In [1]: import numpy as np

In [2]: from numpy import linalg as LA

In [3]: np.set_printoptions(suppress=True, linewidth=120)

In [4]: def rd(a):
   ...:     return np.round(a, 3) + 0
   ...: 

In [5]: X = np.loadtxt("block0.csv", delimiter=",")

In [6]: print(X)
[[  0.   5.   1.   2.  -3.  -5.  -4.   9. -14.   4.   5.]
 [ -5.   0.   2.  -4.  -3. -17.  -6.   2.  -5.  -9.  13.]
 [ -1.  -2.   0. -13.   0.   1.  -5.  -4.   4. -13. -12.]
 [ -2.   4.  13.   0.  11. -16.   3.  -3.  -2.  18.   7.]
 [  3.   3.   0. -11.   0.  -9.  -2.  -6. -12.  -8.  -8.]
 [  5.  17.  -1.  16.   9.   0.   4.   6.  -3. -18.  14.]
 [  4.   6.   5.  -3.   2.  -4.   0.   9.   2. -15.   2.]
 [ -9.  -2.   4.   3.   6.  -6.  -9.   0.   1.  -2.  -5.]
 [ 14.   5.  -4.   2.  12.   3.  -2.  -1.   0.  13.  12.]
 [ -4.   9.  13. -18.   8.  18.  15.   2. -13.   0.   4.]
 [ -5. -13.  12.  -7.   8. -14.  -2.   5. -12.  -4.   0.]]

In [7]: # skew-symmetric

In [8]: rng = np.random.default_rng(866169)

In [9]: z = rng.permutation(11)

In [10]: print(z)
[ 9  2  8 10  5  6  0  3  1  7  4]

In [11]: out = X[z][:, z]

In [12]: print(np.allclose(out, X))
False

In [13]: print(rd(LA.det(out)), rd(LA.det(X[z])))
0.006 0.01

In [14]: print(np.trace(out))
0.0

In [15]: print(np.allclose(X, X.T))
False

In [16]: print(rd(np.sort(np.abs(LA.eigvals(X)))))
[ 0.    10.634 10.634 14.697 14.697 20.239 20.239 38.551 38.551 42.014 42.014]

In [17]: print((X - X.T) / 2)
[[  0.   5.   1.   2.  -3.  -5.  -4.   9. -14.   4.   5.]
 [ -5.   0.   2.  -4.  -3. -17.  -6.   2.  -5.  -9.  13.]
 [ -1.  -2.   0. -13.   0.   1.  -5.  -4.   4. -13. -12.]
 [ -2.   4.  13.   0.  11. -16.   3.  -3.  -2.  18.   7.]
 [  3.   3.   0. -11.   0.  -9.  -2.  -6. -12.  -8.  -8.]
 [  5.  17.  -1.  16.   9.   0.   4.   6.  -3. -18.  14.]
 [  4.   6.   5.  -3.   2.  -4.   0.   9.   2. -15.   2.]
 [ -9.  -2.   4.   3.   6.  -6.  -9.   0.   1.  -2.  -5.]
 [ 14.   5.  -4.   2.  12.   3.  -2.  -1.   0.  13.  12.]
 [ -4.   9.  13. -18.   8.  18.  15.   2. -13.   0.   4.]
 [ -5. -13.  12.  -7.   8. -14.  -2.   5. -12.  -4.   0.]]

In [18]: Uu, sig, Vt = LA.svd(X)

In [19]: vecs = Vt[:(sig > 1e-8).sum()]

In [20]: vec = X[0] + -2 * X[10] + rng.integers(2) * np.eye(11)[9]

In [21]: print(vec)
[ 10.  31. -23.  16. -19.  23.   0.  -1.  10.  12.   5.]

In [22]: print(np.allclose(vecs.T @ vecs @ vec, vec))
True

In [23]: print(rd(LA.norm(vec - vecs.T @ vecs @ vec)))
0.0

In [24]: print(rd(np.diag(vecs.T @ vecs)))
[0.906 0.997 0.574 0.958 0.898 0.949 0.877 0.867 0.994 0.993 0.987]

In [25]: vec = np.array([2, 0, 2, 0, 0, 1, 2, 2, 2, 0, 0])

In [26]: h1 = np.maximum(X @ vec, 0)

In [27]: print(rd(np.tanh(X @ vec)))
[-1.    -1.    -1.     0.964 -1.     1.     1.    -1.     1.     1.    -1.   ]

In [28]: print(X * (h1 > 1e-9)[:, None])
[[  0.   0.   0.   0.  -0.  -0.  -0.   0.  -0.   0.   0.]
 [ -0.   0.   0.  -0.  -0.  -0.  -0.   0.  -0.  -0.   0.]
 [ -0.  -0.   0.  -0.   0.   0.  -0.  -0.   0.  -0.  -0.]
 [ -2.   4.  13.   0.  11. -16.   3.  -3.  -2.  18.   7.]
 [  0.   0.   0.  -0.   0.  -0.  -0.  -0.  -0.  -0.  -0.]
 [  5.  17.  -1.  16.   9.   0.   4.   6.  -3. -18.  14.]
 [  4.   6.   5.  -3.   2.  -4.   0.   9.   2. -15.   2.]
 [ -0.  -0.   0.   0.   0.  -0.  -0.   0.   0.  -0.  -0.]
 [ 14.   5.  -4.   2.  12.   3.  -2.  -1.   0.  13.  12.]
 [ -4.   9.  13. -18.   8.  18.  15.   2. -13.   0.   4.]
 [ -0.  -0.   0.  -0.   0.  -0.  -0.   0.  -0.  -0.   0.]]

In [29]: print(np.maximum(X @ vec, 0) - np.maximum(-X @ vec, 0))
[-21. -41. -11.   2. -43.  22.  36. -32.  17.  44. -18.]

In [30]: print(X.T @ h1)
[ 312. 1079.  688. -514.  848.  667.  720.  521. -570. -679.  774.]

In [31]: print(LA.lstsq(X[:-1].T, X[-1])[2])
10

In [32]: print(rd(X @ LA.pinv(X) @ X))
[[  0.   5.   1.   2.  -3.  -5.  -4.   9. -14.   4.   5.]
 [ -5.   0.   2.  -4.  -3. -17.  -6.   2.  -5.  -9.  13.]
 [ -1.  -2.   0. -13.   0.   1.  -5.  -4.   4. -13. -12.]
 [ -2.   4.  13.   0.  11. -16.   3.  -3.  -2.  18.   7.]
 [  3.   3.   0. -11.   0.  -9.  -2.  -6. -12.  -8.  -8.]
 [  5.  17.  -1.  16.   9.   0.   4.   6.  -3. -18.  14.]
 [  4.   6.   5.  -3.   2.  -4.   0.   9.   2. -15.   2.]
 [ -9.  -2.   4.   3.   6.  -6.  -9.   0.   1.  -2.  -5.]
 [ 14.   5.  -4.   2.  12.   3.  -2.  -1.   0.  13.  12.]
 [ -4.   9.  13. -18.   8.  18.  15.   2. -13.   0.   4.]
 [ -5. -13.  12.  -7.   8. -14.  -2.   5. -12.  -4.   0.]]

In [33]: K = np.minimum.outer(np.arange(1, 14), np.arange(1, 14)) * 3

In [34]: print(K)
[[ 3  3  3  3  3  3  3  3  3  3  3  3  3]
 [ 3  6  6  6  6  6  6  6  6  6  6  6  6]
 [ 3  6  9  9  9  9  9  9  9  9  9  9  9]
 [ 3  6  9 12 12 12 12 12 12 12 12 12 12]
 [ 3  6  9 12 15 15 15 15 15 15 15 15 15]
 [ 3  6  9 12 15 18 18 18 18 18 18 18 18]
 [ 3  6  9 12 15 18 21 21 21 21 21 21 21]
 [ 3  6  9 12 15 18 21 24 24 24 24 24 24]
 [ 3  6  9 12 15 18 21 24 27 27 27 27 27]
 [ 3  6  9 12 15 18 21 24 27 30 30 30 30]
 [ 3  6  9 12 15 18 21 24 27 30 33 33 33]
 [ 3  6  9 12 15 18 21 24 27 30 33 36 36]
 [ 3  6  9 12 15 18 21 24 27 30 33 36 39]]

In [35]: # equal to its transpose

In [36]: print(rd(LA.norm(K) ** 2 / LA.norm(K, 2) ** 2))
1.015

In [37]: print(K[8] @ K[4])
3465

In [38]: print(rd(LA.norm(K, 1)), rd(LA.norm(K, np.inf)))
273.0 273.0

In [39]: print(rd(LA.norm(K, axis=0)))
[10.817 21.    30.594 39.573 47.906 55.561 62.498 68.673 74.034 78.518 82.049 84.534 85.855]

In [40]: print(rd(LA.norm(K, "nuc")))
273.0

In [41]: vec = np.array([0, -1, 5, -1, 0, -1, 5, 5, 3, 4, -4, -2, 5])

In [42]: target = K @ vec

In [43]: print(target)
[ 54 108 165 207 252 297 345 378 396 405 402 411 426]

In [44]: print(rd(LA.solve(K, -2 * target)))
[  0.   2. -10.   2.   0.   2. -10. -10.  -6.  -8.   8.   4. -10.]

In [45]: Uu, sig, Vt = LA.svd(K, full_matrices=False)

In [46]: print(rd(sig / sig[0]))
[1.    0.112 0.041 0.022 0.014 0.009 0.007 0.006 0.005 0.004 0.004 0.004 0.003]

In [47]: print(rd(sig))
[221.84   24.873   9.118   4.781   3.      2.103   1.593   1.278   1.074   0.939   0.849   0.792   0.76 ]

In [48]: print((sig > 1e-8).sum())
13

In [49]: out = LA.inv(K)

In [50]: print(rd(LA.cond(K)))
291.8

In [51]: print(rd(LA.det(K) * LA.det(out)))
1.0

In [52]: print(np.allclose(out, K.T))
False

In [53]: print(rd(LA.slogdet(K)[0]))
1.0

In [54]: z = rng.permutation(13)

In [55]: print(z)
[ 7  0  3  9 12  2  5  4  8 11 10  1  6]

In [56]: out = K[z][:, z]

In [57]: print(rd(np.sort(np.abs(LA.eigvals(out)))))
[  0.76    0.792   0.849   0.939   1.074   1.278   1.593   2.103   3.      4.781   9.118  24.873 221.84 ]

In [58]: print(np.diag(out))
[24  3 12 30 39  9 18 15 27 36 33  6 21]

In [59]: E = np.load("case14.npy")

In [60]: print(E)
[[ -2   0  -2   0   1  -2   2   3  -2]
 [  2   3   0  -3  -3  -3   0   1  -3]
 [  3   2  -3   2  -3  -1  -3  -1   0]
 [ -3  -2   2  -2  -2   1  -2   0   2]
 [  2   2   0   2   0  -1  -2   1  -3]
 [ -2   0   0   2  -2  -1   1  -1   1]
 [  1   3   2   2   0   3   3   1  -1]
 [  2  -1   3  -1   0  -3  -1  -1   1]
 [  8  15  -2 -15 -14 -17   2   8 -17]]

In [61]: ang = np.radians(15)

In [62]: Rm = np.eye(9)

In [63]: Rm[4, 4] = Rm[5, 5] = np.cos(ang)

In [64]: Rm[4, 5], Rm[5, 4] = -np.sin(ang), np.sin(ang)

In [65]: print(rd(Rm))
[[ 1.     0.     0.     0.     0.     0.     0.     0.     0.   ]
 [ 0.     1.     0.     0.     0.     0.     0.     0.     0.   ]
 [ 0.     0.     1.     0.     0.     0.     0.     0.     0.   ]
 [ 0.     0.     0.     1.     0.     0.     0.     0.     0.   ]
 [ 0.     0.     0.     0.     0.966 -0.259  0.     0.     0.   ]
 [ 0.     0.     0.     0.     0.259  0.966  0.     0.     0.   ]
 [ 0.     0.     0.     0.     0.     0.     1.     0.     0.   ]
 [ 0.     0.     0.     0.     0.     0.     0.     1.     0.   ]
 [ 0.     0.     0.     0.     0.     0.     0.     0.     1.   ]]

In [66]: out = E @ Rm.T

In [67]: print(np.allclose(E @ E.T, out @ out.T))
True

In [68]: print(rd(LA.svd(E, compute_uv=False)), rd(LA.svd(out, compute_uv=False)))
[37.767  7.926  7.546  5.688  4.941  3.742  3.125  1.166  0.   ] [37.767  7.926  7.546  5.688  4.941  3.742  3.125  1.166  0.   ]
